$ ipython --no-banner

In [1]: import numpy as np

In [2]: np.set_printoptions(suppress=True, linewidth=140)

In [3]: F = np.load("mat.npy")

In [4]: F
Out[4]: 
array([[0, 0, 0, 0, 1, 0, 0, 0, 0],
       [0, 0, 1, 0, 0, 0, 0, 0, 0],
       [0, 1, 0, 0, 0, 1, 0, 0, 1],
       [0, 0, 0, 0, 0, 0, 0, 0, 0],
       [1, 0, 0, 0, 0, 0, 0, 0, 1],
       [0, 0, 1, 0, 0, 0, 0, 1, 0],
       [0, 0, 0, 0, 0, 0, 0, 0, 1],
       [0, 0, 0, 0, 0, 1, 0, 0, 1],
       [0, 0, 1, 0, 1, 0, 1, 1, 0]])

In [5]: w, vecs = np.linalg.eigh(F)

In [6]: np.round(np.linalg.eigvalsh(F @ F), 2) + 0
Out[6]: array([0.  , 0.25, 0.25, 0.45, 0.45, 1.51, 1.51, 5.78, 5.78])

In [7]: w.round(2) + 0
Out[7]: array([-2.4 , -1.23, -0.67, -0.5 ,  0.  ,  0.5 ,  0.67,  1.23,  2.4 ])

In [8]: np.round(np.abs(vecs[:, -1]), 2) + 0
Out[8]: array([0.12, 0.19, 0.46, 0.  , 0.29, 0.35, 0.24, 0.38, 0.57])

In [9]: np.round(vecs @ np.diag(w) @ vecs.T, 2) + 0
Out[9]: 
array([[0., 0., 0., 0., 1., 0., 0., 0., 0.],
       [0., 0., 1., 0., 0., 0., 0., 0., 0.],
       [0., 1., 0., 0., 0., 1., 0., 0., 1.],
       [0., 0., 0., 0., 0., 0., 0., 0., 0.],
       [1., 0., 0., 0., 0., 0., 0., 0., 1.],
       [0., 0., 1., 0., 0., 0., 0., 1., 0.],
       [0., 0., 0., 0., 0., 0., 0., 0., 1.],
       [0., 0., 0., 0., 0., 1., 0., 0., 1.],
       [0., 0., 1., 0., 1., 0., 1., 1., 0.]])

In [10]: np.round(vecs.T @ F @ vecs, 2) + 0
Out[10]: 
array([[-2.4 ,  0.  ,  0.  ,  0.  ,  0.  ,  0.  ,  0.  ,  0.  ,  0.  ],
       [ 0.  , -1.23,  0.  ,  0.  ,  0.  ,  0.  ,  0.  ,  0.  ,  0.  ],
       [ 0.  ,  0.  , -0.67,  0.  ,  0.  ,  0.  ,  0.  ,  0.  ,  0.  ],
       [ 0.  ,  0.  ,  0.  , -0.5 ,  0.  ,  0.  ,  0.  ,  0.  ,  0.  ],
       [ 0.  ,  0.  ,  0.  ,  0.  ,  0.  ,  0.  ,  0.  ,  0.  ,  0.  ],
       [ 0.  ,  0.  ,  0.  ,  0.  ,  0.  ,  0.5 ,  0.  ,  0.  ,  0.  ],
       [ 0.  ,  0.  ,  0.  ,  0.  ,  0.  ,  0.  ,  0.67,  0.  ,  0.  ],
       [ 0.  ,  0.  ,  0.  ,  0.  ,  0.  ,  0.  ,  0.  ,  1.23,  0.  ],
       [ 0.  ,  0.  ,  0.  ,  0.  ,  0.  ,  0.  ,  0.  ,  0.  ,  2.4 ]])

In [11]: np.round(vecs.T @ vecs, 2) + 0
Out[11]: 
array([[1., 0., 0., 0., 0., 0., 0., 0., 0.],
       [0., 1., 0., 0., 0., 0., 0., 0., 0.],
       [0., 0., 1., 0., 0., 0., 0., 0., 0.],
       [0., 0., 0., 1., 0., 0., 0., 0., 0.],
       [0., 0., 0., 0., 1., 0., 0., 0., 0.],
       [0., 0., 0., 0., 0., 1., 0., 0., 0.],
       [0., 0., 0., 0., 0., 0., 1., 0., 0.],
       [0., 0., 0., 0., 0., 0., 0., 1., 0.],
       [0., 0., 0., 0., 0., 0., 0., 0., 1.]])

In [12]: w.sum(), np.trace(F)
Out[12]: (np.float64(0.0), np.int64(0))

In [13]: rng = np.random.default_rng(8)

In [14]: data = np.triu(rng.random((8, 8)) < 0.3, 1).astype(int)

In [15]: data = data + data.T

In [16]: data
Out[16]: 
array([[0, 0, 0, 0, 0, 0, 0, 0],
       [0, 0, 1, 1, 1, 1, 0, 0],
       [0, 1, 0, 0, 0, 1, 0, 1],
       [0, 1, 0, 0, 0, 0, 0, 1],
       [0, 1, 0, 0, 0, 0, 0, 1],
       [0, 1, 1, 0, 0, 0, 0, 0],
       [0, 0, 0, 0, 0, 0, 0, 0],
       [0, 0, 1, 1, 1, 0, 0, 0]])

In [17]: lab = rng.permutation(8)

In [18]: lab
Out[18]: array([3, 4, 2, 5, 7, 1, 0, 6])

In [19]: A2 = data[lab][:, lab]

In [20]: np.allclose(A2, data)
Out[20]: False

In [21]: np.trace(A2)
Out[21]: np.int64(0)

In [22]: A = np.loadtxt("run16.csv", delimiter=",")

In [23]: A
Out[23]: 
array([[ -2.,   0.,   0.,   4.,  -1.,   2.,   0.,  -7.,  -1.,  -4.,   5.,  -7.,  -1.,  -4.],
       [ -3.,  -2.,  -2.,   3.,   2.,  -3.,  -2.,   0.,   0.,  -3.,  -3.,   1.,   1.,   1.],
       [ -7.,   5.,   2.,  -1.,  -2.,   3.,   0.,  -1.,  -2.,  -9.,  -2.,  -4.,   8.,  -1.],
       [  1.,  -4.,   0.,  -3.,  -3.,   1.,  -1.,   1.,  -1.,  -1.,  -2.,   3.,   1.,   4.],
       [  0.,  -2.,  -5.,   5.,   1.,   3.,  -5.,  -3.,  -2.,  -1.,   3.,  -8.,  -2.,  -2.],
       [ -1.,  -2.,  -1.,  -5.,   1.,   0.,  -1.,  -3.,  -2.,   1.,   0.,   1.,   4.,  -1.],
       [ -1.,   0.,  -8.,   0.,  -2.,   6., -10.,   4.,  -2.,  -2.,  -2.,  -6.,   0.,   0.],
       [  2.,   0.,  -6.,   0.,   0.,   3.,  -7.,   0.,  -3.,  -1.,   3.,  -4.,  -2.,  -5.],
       [ -2.,  -5.,  -1.,  -2.,   2.,  -5.,  -1.,  -5.,   2.,   2.,  -1.,   4.,   0.,   1.],
       [ -2.,   4.,  -3.,   3.,  -1.,   0.,  -6.,   3.,   1.,  -5.,  -3.,  -4.,   3.,   1.],
       [ -2.,   1.,  -6.,   4.,   4.,   3.,  -3.,  -3.,   2.,   0.,   3.,  -5.,  -3.,  -2.],
       [ -5.,   2.,   3.,  -6.,  -7.,   4.,   2.,   2.,  -4.,  -2.,  -5.,  -4.,   8.,   7.],
       [ -1.,  -1.,   0.,  -5.,  -4.,   3.,   0.,   1.,  -3.,   3.,   0.,   0.,   1.,   4.],
       [ -4.,  -2.,   7.,  -5.,  -3.,   4.,   3.,  -7.,  -5.,  -3.,   4.,   1.,   6.,   0.],
       [ -2.,   2.,  -2.,   1.,   1.,   3.,  -2.,  -1.,   3.,  -4.,   1.,  -6.,  -1.,   1.],
       [ -1.,  -2.,   2.,  -4.,   1.,  -5.,   5.,   2.,  -2.,   6.,  -5.,  -1.,   3.,   4.],
       [ -6.,   3.,   0.,  -3.,   1.,   5.,  -2.,  -2.,  -3.,  -4.,   0.,  -5.,   6.,  -1.],
       [  2.,   2.,  -3.,   4.,   2.,  -1.,  -2.,   0.,   2.,  -5.,   2.,  -4.,  -2.,  -2.],
       [ -5.,   3.,   0.,   2.,   0.,   1.,   1.,  -5.,   1.,  -1.,   2.,  -1.,   1.,  -3.],
       [ -3.,   2.,  -1.,   0.,  -1.,   2.,  -3.,   1.,   1.,  -2.,  -2.,  -3.,   2.,   2.],
       [  1.,  -1.,  -1.,   1.,   0.,  -4.,   2.,  -2.,  -2.,  -2.,   0.,  -8.,  -2.,   0.],
       [  3.,  -3.,  -3.,  -3.,   0.,  -3.,  -1.,  10.,  -2.,   6.,  -7.,   0.,   1.,   6.],
       [ -6.,   6.,   3.,  -3.,  -4.,   3.,   3.,   1.,  -3.,  -1.,  -3.,  -7.,   7.,   3.],
       [  1.,   0.,  -1.,   1.,   2.,   1.,   1.,  -2.,   2.,  -2.,   3.,  -3.,  -3.,  -1.],
       [  0.,   0.,   0.,   0.,   0.,   0.,   0.,   0.,   0.,   0.,   0.,   0.,   0.,   0.],
       [  2.,  -4.,  -2.,  -4.,   2.,   0.,  -1.,   3.,   1.,   5.,  -1.,   3.,  -2.,   1.],
       [ -3.,  -4.,   0.,  -7.,   2.,   2.,  -1.,   2.,   0.,   1.,  -3.,   1.,   2.,   3.],
       [ -2.,   0.,  -5.,   0.,  -3.,   7.,  -4.,   1.,   1.,  -6.,   0.,  -7.,  -2.,   0.],
       [ -3.,  -2.,   3.,  -6.,  -2.,   0.,   4.,  -4.,  -1.,  -1.,  -1.,   3.,   5.,   0.],
       [ -1.,   1.,  -1.,   2.,  -3.,   1.,  -9.,   0.,  -1.,  -4.,   0.,  -3.,   4.,   3.],
       [ -2.,   0.,  -3.,   1.,   0.,   4.,  -2.,   2.,   3.,  -3.,  -2.,  -5.,  -1.,   4.],
       [ -4.,  -2.,  -4.,  -3.,  -1.,  -1.,  -6.,  -4.,  -2.,  -4.,  -3.,  -4.,   5.,  -1.],
       [ -6.,   1.,  -2.,   4.,  -2.,  -2.,  -5.,  -2.,  -1.,  -4.,  -4.,  -6.,   6.,  -1.],
       [ -2.,   4.,  -8.,   1.,   5.,   0.,  -7.,   2.,   1.,   2.,   0., -10.,   0.,   0.],
       [ -2.,  -1.,   5.,  -5.,   0.,  -2.,   6.,   0.,  -5.,   1.,  -2.,  -2.,   4.,   3.],
       [ -1.,  -3.,   0.,  -2.,   2.,  -3.,   2.,   0.,   1.,   3.,  -3.,   2.,   1.,   1.],
       [ -5.,  -1.,   3.,  -1.,   0.,   3.,  -2.,  -2.,  -2.,  -1.,   0.,  -3.,   4.,   3.],
       [  0.,   0.,  -8.,   3.,   2.,   1.,  -9.,  -3.,  -1.,   0.,   4.,  -4.,  -4.,  -6.],
       [  0.,   0.,  -7.,   9.,   3.,  -6.,  -6.,  -5.,   3.,  -7.,   2.,  -6.,  -5.,  -5.],
       [ -6.,   3.,  -1.,   0.,  -1.,   4.,  -2.,  -8.,   3.,  -7.,   4.,  -5.,   1.,  -1.],
       [ -4.,   4.,   5.,  -3.,  -2.,  -1.,   6.,   0.,  -6.,  -4.,  -2.,  -4.,   8.,   0.],
       [  2.,   0.,  -1.,   0.,  -2.,  -2.,  -4.,   0.,  -1.,  -5.,   0.,   1.,   2.,   0.]])

In [24]: Xs = (A - A.mean(axis=0)) / A.std(axis=0)

In [25]: np.argwhere(np.abs(Xs) > 2)
Out[25]: 
array([[ 0, 10],
       [ 2,  0],
       [ 2,  9],
       [ 6,  6],
       [11,  4],
       [11, 13],
       [13,  2],
       [15,  9],
       [21,  7],
       [21,  9],
       [21, 10],
       [21, 13],
       [22,  1],
       [27,  5],
       [33,  4],
       [33, 11],
       [37, 13],
       [38,  3],
       [38,  5],
       [39,  7],
       [40,  8]])

In [26]: coef = np.linalg.lstsq(np.delete(Xs, 4, axis=1), Xs[:, 4])[0]

In [27]: np.abs(coef).argmax()
Out[27]: np.int64(9)

In [28]: Z = A[[0, 22]].astype(float)

In [29]: for _ in range(7):
    ...:     lab = np.linalg.norm(A[:, None] - Z, axis=-1).argmin(axis=1)
    ...:     Z = np.array([A[lab == j].mean(axis=0) for j in range(2)])
    ...: 

In [30]: lab
Out[30]: array([0, 0, 1, 1, 0, 1, 0, 0, 1, 0, 0, 1, 1, 1, 0, 1, 1, 0, 0, 0, 0, 1, 1, 0, 1, 1, 1, 0, 1, 0, 0, 0, 0, 0, 1, 1, 1, 0, 0, 0, 1, 0])

In [31]: np.abs(Z[1] - Z[0]).argmax()
Out[31]: np.int64(3)

In [32]: np.bincount(lab)
Out[32]: array([23, 19])

In [33]: A2 = np.array([[0, -1, 1],
    ...:     [1, 0, 0],
    ...:     [0, 0, -1],
    ...:     [0, 2, 1],
    ...:     [-1, -2, 2],
    ...:     [2, 2, 1],
    ...:     [0, 0, 1],
    ...:     [-2, 2, -2],
    ...:     [-2, 2, 0],
    ...:     [2, -1, 0],
    ...:     [0, 0, 0],
    ...:     [-1, -2, -1],
    ...:     [-1, 0, 2],
    ...:     [-2, 0, 0]])

In [34]: A2.T @ A.T
Out[34]: 
array([[ 29., -20.,  -1., -13.,  25.,   6.,  12.,  26., -13., -14.,  17.,  -1.,  10.,  20.,   0., -11.,  15.,  -6.,  17.,  -4.,   5.,
        -26.,  12.,   4.,   0.,  -7., -13.,  10.,   0.,  -7., -10.,   2.,  -1.,   7.,  -1., -12.,   4.,  28.,  -4.,  14.,   4., -13.],
       [ 18.,   0.,  26.,  -4.,  21., -24.,  35.,   7., -32.,  31.,  16.,  21.,  -2., -15.,  28., -23.,  12.,  17.,   6.,  21.,   3.,
         -5.,  25.,   7.,   0., -17., -10.,  46., -20.,  21.,  35.,  -2.,  24.,  18., -19., -18.,   8.,   4.,  15.,  23.,   0.,  -1.],
       [ 21.,   2.,  11., -11.,  20.,   9.,  -3.,   4.,   1.,   0.,  21.,  -6., -11.,  10.,  10.,  -2.,  17.,  10.,  12.,   0.,   9.,
        -19.,   5.,  10.,   0., -10.,  -6.,   1.,   3.,  -1.,   3.,  10.,  11.,  16.,   2.,   0.,   7.,   9.,  16.,  18.,   9.,  -4.]])

In [35]: r0 = np.array([4, 6, 7])

In [36]: np.cross(A[22, :3], A[32, :3])
Out[36]: array([-15., -30.,  30.])

In [37]: np.polyval(r0, A[22])
Out[37]: array([115., 187.,  61.,  25.,  47.,  61.,  61.,  17.,  25.,   5.,  25., 161., 245.,  61.])

In [38]: np.abs(A).max()
Out[38]: np.float64(10.0)

In [39]: round(np.linalg.norm(A), 2)
Out[39]: np.float64(81.16)

In [40]: A.sum(axis=1)
Out[40]: 
array([-16., -10., -11.,  -4., -18.,  -9., -23., -20., -11.,  -9.,  -7.,  -5.,  -2.,  -4.,  -6.,   3., -11.,  -5.,  -4.,  -5., -18.,   4.,
        -1.,  -1.,   0.,   3.,  -5., -20.,  -5., -11.,  -4., -34., -24., -12.,   0.,   0.,  -4., -25., -30., -16.,  -3., -10.])

In [41]: A.shape
Out[41]: (42, 14)

In [42]: A.sum(axis=0)
Out[42]: array([ -80.,    2.,  -52.,  -23.,  -11.,   31.,  -69.,  -34.,  -30.,  -68.,  -20., -119.,   64.,   16.])

In [43]: A[:, 14]
Traceback (most recent call last):
  Cell In[43], line 1
    A[:, 14]
IndexError: index 14 is out of bounds for axis 1 with size 14


In [44]: m1 = np.load("block4.npy")

In [45]: m1.round(2)
Out[45]: 
array([[ 1.  ,  0.  ,  0.  ,  0.  ,  0.  ,  0.  ,  0.  ,  0.  ,  0.  ,  0.  ,  0.  ,  0.  ,  0.  ,  0.  ,  0.  ,  0.  ],
       [ 0.  ,  1.  ,  0.  ,  0.  ,  0.  ,  0.  ,  0.  ,  0.  ,  0.  ,  0.  ,  0.  ,  0.  ,  0.  ,  0.  ,  0.  ,  0.  ],
       [ 0.  ,  0.  ,  1.  ,  0.  ,  0.  ,  0.  ,  0.  ,  0.  ,  0.  ,  0.  ,  0.  ,  0.  ,  0.  ,  0.  ,  0.  ,  0.  ],
       [ 0.  ,  0.  ,  0.  ,  0.5 ,  0.  ,  0.  ,  0.  ,  0.87,  0.  ,  0.  ,  0.  ,  0.  ,  0.  ,  0.  ,  0.  ,  0.  ],
       [ 0.  ,  0.  ,  0.  ,  0.  ,  1.  ,  0.  ,  0.  ,  0.  ,  0.  ,  0.  ,  0.  ,  0.  ,  0.  ,  0.  ,  0.  ,  0.  ],
       [ 0.  ,  0.  ,  0.  ,  0.  ,  0.  ,  1.  ,  0.  ,  0.  ,  0.  ,  0.  ,  0.  ,  0.  ,  0.  ,  0.  ,  0.  ,  0.  ],
       [ 0.  ,  0.  ,  0.  ,  0.  ,  0.  ,  0.  ,  1.  ,  0.  ,  0.  ,  0.  ,  0.  ,  0.  ,  0.  ,  0.  ,  0.  ,  0.  ],
       [ 0.  ,  0.  ,  0.  , -0.87,  0.  ,  0.  ,  0.  ,  0.5 ,  0.  ,  0.  ,  0.  ,  0.  ,  0.  ,  0.  ,  0.  ,  0.  ],
       [ 0.  ,  0.  ,  0.  ,  0.  ,  0.  ,  0.  ,  0.  ,  0.  ,  1.  ,  0.  ,  0.  ,  0.  ,  0.  ,  0.  ,  0.  ,  0.  ],
       [ 0.  ,  0.  ,  0.  ,  0.  ,  0.  ,  0.  ,  0.  ,  0.  ,  0.  ,  1.  ,  0.  ,  0.  ,  0.  ,  0.  ,  0.  ,  0.  ],
       [ 0.  ,  0.  ,  0.  ,  0.  ,  0.  ,  0.  ,  0.  ,  0.  ,  0.  ,  0.  ,  1.  ,  0.  ,  0.  ,  0.  ,  0.  ,  0.  ],
       [ 0.  ,  0.  ,  0.  ,  0.  ,  0.  ,  0.  ,  0.  ,  0.  ,  0.  ,  0.  ,  0.  ,  1.  ,  0.  ,  0.  ,  0.  ,  0.  ],
       [ 0.  ,  0.  ,  0.  ,  0.  ,  0.  ,  0.  ,  0.  ,  0.  ,  0.  ,  0.  ,  0.  ,  0.  ,  1.  ,  0.  ,  0.  ,  0.  ],
       [ 0.  ,  0.  ,  0.  ,  0.  ,  0.  ,  0.  ,  0.  ,  0.  ,  0.  ,  0.  ,  0.  ,  0.  ,  0.  ,  1.  ,  0.  ,  0.  ],
       [ 0.  ,  0.  ,  0.  ,  0.  ,  0.  ,  0.  ,  0.  ,  0.  ,  0.  ,  0.  ,  0.  ,  0.  ,  0.  ,  0.  ,  1.  ,  0.  ],
       [ 0.  ,  0.  ,  0.  ,  0.  ,  0.  ,  0.  ,  0.  ,  0.  ,  0.  ,  0.  ,  0.  ,  0.  ,  0.  ,  0.  ,  0.  ,  1.  ]])

In [46]: Q, vecs = np.linalg.qr(m1[:, :1])[0], np.linalg.qr(m1[:, 1:])[0]

In [47]: sv = np.linalg.svd(Q.T @ vecs, compute_uv=False)

In [48]: sv.round(2) + 0
Out[48]: array([0.])

In [49]: round(float(np.linalg.norm(Q @ Q.T - vecs @ vecs.T, 2)), 2)
Out[49]: 1.0
